% python3 -q
>>> import numpy as np
>>> np.set_printoptions(precision=2, suppress=True, linewidth=140, legacy="1.25")
>>> def rd(a):
...     return np.round(a, 2) + 0
... 
>>> A = np.load("run16.npy")
>>> print(A)
[[ 1  1  1  1  1  1  1  1]
 [ 1 -1 -1  1  1 -1 -1  1]
 [ 1  1 -1 -1  1  1 -1 -1]
 [ 1  1  1  1 -1 -1 -1 -1]
 [ 1 -1 -1  1 -1  1  1 -1]]
>>> Y = A / np.sqrt((A ** 2).mean(axis=1, keepdims=True))
>>> print(Y[4])
[ 1. -1. -1.  1. -1.  1.  1. -1.]
>>> print(np.linalg.matrix_rank(A - A.mean(axis=1, keepdims=True)))
4
>>> print(rd(np.linalg.norm(Y, axis=1)))
[2.83 2.83 2.83 2.83 2.83]
>>> print(np.linalg.matrix_rank(Y) == np.linalg.matrix_rank(A))
True
>>> F = np.load("data.npy")
>>> print(rd(F))
[[ 1.    0.    0.    0.    0.  ]
 [ 0.    1.    0.    0.    0.  ]
 [ 0.    0.    0.97  0.    0.26]
 [ 0.    0.    0.    1.    0.  ]
 [ 0.    0.   -0.26  0.    0.97]]
>>> # keeps lengths
>>> print(np.flatnonzero(np.linalg.matrix_power((F != 0) + (F.T != 0) + np.eye(5), 5)[0]))
[0]
>>> print((F != 0).astype(int))
[[1 0 0 0 0]
 [0 1 0 0 0]
 [0 0 1 0 1]
 [0 0 0 1 0]
 [0 0 1 0 1]]
>>> print(rd(np.linalg.det(F)))
1.0
>>> print(rd(F @ F))
[[ 1.    0.    0.    0.    0.  ]
 [ 0.    1.    0.    0.    0.  ]
 [ 0.    0.    0.87  0.    0.5 ]
 [ 0.    0.    0.    1.    0.  ]
 [ 0.    0.   -0.5   0.    0.87]]
>>> arr = np.loadtxt("w.csv", delimiter=",")
>>> print(rd(arr))
[[ 0.    5.89 -0.01 -2.02]
 [-0.01  2.62  0.01 -0.87]
 [ 0.    2.16  0.02 -0.72]
 [ 0.01  4.18 -0.04 -1.4 ]
 [-0.01 -2.36  0.01  0.76]
 [-0.01 -1.08 -0.01  0.34]
 [ 0.02 -1.   -0.02  0.35]
 [ 0.   -2.53 -0.01  0.87]
 [ 0.02 -3.5   0.02  1.18]
 [ 0.02 -3.12 -0.03  1.05]
 [ 0.    1.26  0.03 -0.43]
 [-0.02  0.89  0.   -0.31]
 [ 0.   -4.91  0.03  1.65]
 [ 0.02 -4.77 -0.01  1.64]
 [ 0.    2.27  0.02 -0.76]
 [ 0.01 -0.47 -0.02  0.16]
 [-0.01 -0.09  0.03  0.01]
 [ 0.02  0.79  0.02 -0.25]
 [ 0.    2.6   0.05 -0.85]
 [ 0.01  2.66 -0.01 -0.92]
 [-0.03  4.15  0.03 -1.41]
 [-0.01 -0.9   0.05  0.3 ]
 [ 0.   -2.69 -0.01  0.92]]
>>> Xc = arr - arr.mean(axis=0)
>>> V = np.linalg.svd(Xc)[2][:1]
>>> Y = Xc - Xc @ V.T @ V
>>> print(rd(np.linalg.norm(Y) / np.linalg.norm(Xc)))
0.01
>>> print(np.linalg.norm(Y, axis=1).round(6).argmax())
21
>>> print(rd(np.cov(Xc @ V.T, rowvar=False)))
9.83
>>> print(rd(Y.std(axis=0)))
[0.01 0.01 0.02 0.01]
>>> W0 = np.load("m.npy")
>>> print(W0)
[[-0.7  1.  -2.  -1.  -2. ]
 [-1.  -2.7 -3.   1.   3. ]
 [ 1.   3.   3.3  1.   2. ]
 [-2.  -3.   3.  -0.7  2. ]
 [-1.   1.  -2.  -1.  -1.7]]
>>> U, sig, VT = np.linalg.svd(W0)
>>> print(rd(sig))
[6.65 6.27 3.65 1.77 0.03]
>>> Y = U[:, :4] @ np.diag(sig[:4]) @ VT[:4]
>>> print(rd(np.linalg.norm(W0 - Y, 2)), rd(sig[4]))
0.03 0.03
>>> print(rd(np.abs(W0 - Y).max()))
0.02
>>> print(rd(np.abs(np.linalg.svd(W0)[2][-1])))
[0.47 0.   0.1  0.81 0.33]
>>> print(np.argsort(-np.linalg.norm(W0, axis=0).round(6), kind="stable")[:3])
[2 1 4]
>>> print(round(np.log10(np.linalg.cond(W0))))
2
>>> print(np.linalg.cond(W0) > 100)
True
>>> x0 = np.array([-3, -4, -8, 0, -4])
>>> y = W0 @ x0
>>> b, lr = np.zeros(5), 1 / np.linalg.norm(W0, 2) ** 2
>>> for i in range(250):
...     b -= lr * W0.T @ (W0 @ b - y)
...     if i % 50 == 0: print(i, round(np.linalg.norm(W0 @ b - y), 2))
... 
0 5.1
50 0.06
100 0.06
150 0.06
200 0.06
>>> print(rd(b))
[-2.09 -3.99 -8.19 -1.59 -3.35]
>>> r0, g = A[1], A[3]
>>> print(r0 @ r0)
8
>>> p = (r0 @ g) / (r0 @ r0) * r0
>>> print(np.outer(r0, g))
[[ 1  1  1  1 -1 -1 -1 -1]
 [-1 -1 -1 -1  1  1  1  1]
 [-1 -1 -1 -1  1  1  1  1]
 [ 1  1  1  1 -1 -1 -1 -1]
 [ 1  1  1  1 -1 -1 -1 -1]
 [-1 -1 -1 -1  1  1  1  1]
 [-1 -1 -1 -1  1  1  1  1]
 [ 1  1  1  1 -1 -1 -1 -1]]
>>> print((g - p) @ r0)
0.0
>>> print(p)
[ 0. -0. -0.  0.  0. -0. -0.  0.]
>>> print(rd(np.linalg.norm(r0 + g) ** 2 + np.linalg.norm(r0 - g) ** 2))
32.0
>>> Y = W0 / np.linalg.norm(W0, axis=1, keepdims=True)
>>> gram = Y @ Y.T
>>> print(rd(gram[2]))
[-0.56 -0.45  1.    0.08 -0.56]
>>> print(np.argwhere(np.triu(np.abs(gram) > 0.95, 1)))
[[0 4]]
>>> print(rd(gram))
[[ 1.   -0.18 -0.56 -0.65  0.99]
 [-0.18  1.   -0.45  0.24 -0.11]
 [-0.56 -0.45  1.    0.08 -0.56]
 [-0.65  0.24  0.08  1.   -0.6 ]
 [ 0.99 -0.11 -0.56 -0.6   1.  ]]
>>> print((gram - 2 * np.eye(5)).round(6).argmax(axis=1))
[4 3 3 1 0]
>>> mat = np.load("x.npy")
>>> print(mat)
[[ 0 -1  0  0]
 [-2 -1  0  0]
 [ 0  0  0 -1]
 [ 0  0 -2 -1]]
>>> print(np.allclose(W0, W0.T))
False
>>> print(rd(np.abs(np.linalg.eigvals(W0)).max()))
2.31
>>> M = np.loadtxt("block4.csv", delimiter=",")
>>> print(rd(M))
[[-1.69  0.42  2.44 -0.08]
 [-2.07 -1.63 -1.12  0.9 ]
 [-0.38  2.01 -0.53  2.13]
 [ 1.32 -1.45  1.22  1.91]]
>>> Y = np.linalg.inv(M)
>>> print((np.abs(Y) > 1e-9).astype(int))
[[1 1 1 1]
 [1 1 1 1]
 [1 1 1 1]
 [1 1 1 1]]
>>> print(rd(M @ Y))
[[1. 0. 0. 0.]
 [0. 1. 0. 0.]
 [0. 0. 1. 0.]
 [0. 0. 0. 1.]]
>>> print(rd(np.linalg.slogdet(M)[0]))
-1.0
>>> print(rd(np.linalg.det(M) * np.linalg.det(Y)))
1.0
>>> x0 = np.array([-2, 1, 0, 0])
>>> y = M @ x0
>>> print(rd(y))
[ 3.8   2.5   2.76 -4.08]
>>> print(rd(np.linalg.solve(M, M[:, 2])))
[0. 0. 1. 0.]
>>> print(rd(np.linalg.solve(M, 2 * y)))
[-4.  2.  0.  0.]
>>> print(rd(np.linalg.solve(M, y)))
[-2.  1.  0.  0.]
>>> print(rd(np.linalg.norm(M, axis=0)))
[3. 3. 3. 3.]
>>> print(rd(M.T @ M))
[[9. 0. 0. 0.]
 [0. 9. 0. 0.]
 [0. 0. 9. 0.]
 [0. 0. 0. 9.]]
>>> J = np.load("dump.npy")
>>> print(J)
[[-13.25  -7.78   8.82   9.27]
 [ -1.96  -7.45   5.5   17.62]
 [ -8.77  -4.33   6.1  -16.34]
 [  7.71   8.72  12.23 -10.72]
 [ 18.27  -4.6    6.5   -1.75]
 [ -2.91   4.29  12.45 -14.77]
 [  2.74  10.65 -16.6    1.85]
 [  7.87 -12.24   0.87 -13.69]
 [  3.12  14.97  -2.15  12.71]
 [ 14.55   3.02  -7.18  11.3 ]
 [-10.97  -2.12 -16.24   3.4 ]]
>>> P = J @ np.linalg.solve(J.T @ J, J.T)
>>> print(rd(P @ J[:, 1]))
[ -7.78  -7.45  -4.33   8.72  -4.6    4.29  10.65 -12.24  14.97   3.02  -2.12]
>>> def softmax(z):
...     e = np.exp(z - z.max(axis=-1, keepdims=True))
...     return e / e.sum(axis=-1, keepdims=True)
... 
>>> print(rd(softmax(10 * M[3])))
[0. 0. 0. 1.]
>>> scores = M @ M.T / np.sqrt(4)
>>> print(rd(softmax(scores + np.triu(np.full(scores.shape, -np.inf), 1))))
[[1.   0.   0.   0.  ]
 [0.01 0.99 0.   0.  ]
 [0.01 0.01 0.98 0.  ]
 [0.01 0.01 0.01 0.97]]
>>> print(rd(softmax(scores)[3] @ M))
[ 1.23 -1.4   1.19  1.88]
>>> Xc = J - J.mean(axis=0)
>>> U, sig, VT = np.linalg.svd(Xc, full_matrices=False)
>>> print(np.abs(U[:, 0]).argmax())
5
>>> print(rd((sig ** 2).sum() ** 2 / (sig ** 4).sum()))
3.38
>>> print(np.linalg.matrix_rank(Xc))
4
>>> print(rd(VT[0] * np.sign(VT[0, np.abs(VT[0]).argmax()])))
[ 0.02  0.21 -0.55  0.81]
>>> print(np.searchsorted(np.cumsum(sig ** 2) / (sig ** 2).sum(), 0.9) + 1)
4
>>> x0 = np.array([2, 2, 2, 4])
>>> y = J @ x0
>>> print(rd(np.linalg.lstsq(J, y)[0]))
[2. 2. 2. 4.]
>>> rng = np.random.default_rng(46294)
>>> y = y + 0.1 * rng.normal(size=11)
>>> print(rd(y))
[ 12.74  62.49 -79.49  14.44  33.63 -31.32   0.98 -61.83  82.74  66.01 -44.99]
>>> b, *_ = np.linalg.lstsq(J, y)
>>> print(rd(b))
[2. 2. 2. 4.]
>>> print(rd(np.linalg.norm(y - J @ b)))
0.37
>>> Y = np.array([[2]])
>>> basis = np.array([[2, 3], [0, 1]])
>>> m1 = np.block([[Y, np.zeros((1, 2))], [np.zeros((2, 1)), basis]])
>>> print(m1)
[[2. 0. 0.]
 [0. 2. 3.]
 [0. 0. 1.]]
>>> # 2 groups of indices that never mix
>>> w1 = np.array([[7, -7, -4, -5, 9], [5, 0, -3, -7, 4], [3, 0, 7, 6, -8]])
>>> b = np.array([-2, 1, 0, 1, 1])
>>> hid = np.maximum(m1 @ w1 + b, 0)
>>> print(np.linalg.matrix_rank(hid))
3
>>> print(hid)
[[12.  0.  0.  0. 19.]
 [17.  1. 15.  5.  0.]
 [ 1.  1.  7.  7.  0.]]
>>> basis = np.array([[1, -7, -4], [-9, -8, 6], [-8, -7, -2], [8, 3, -9], [-9, -4, 7]])
>>> print(hid @ basis)
[[-159. -160.   85.]
 [ -72. -217. -137.]
 [  -8.  -43.  -75.]]
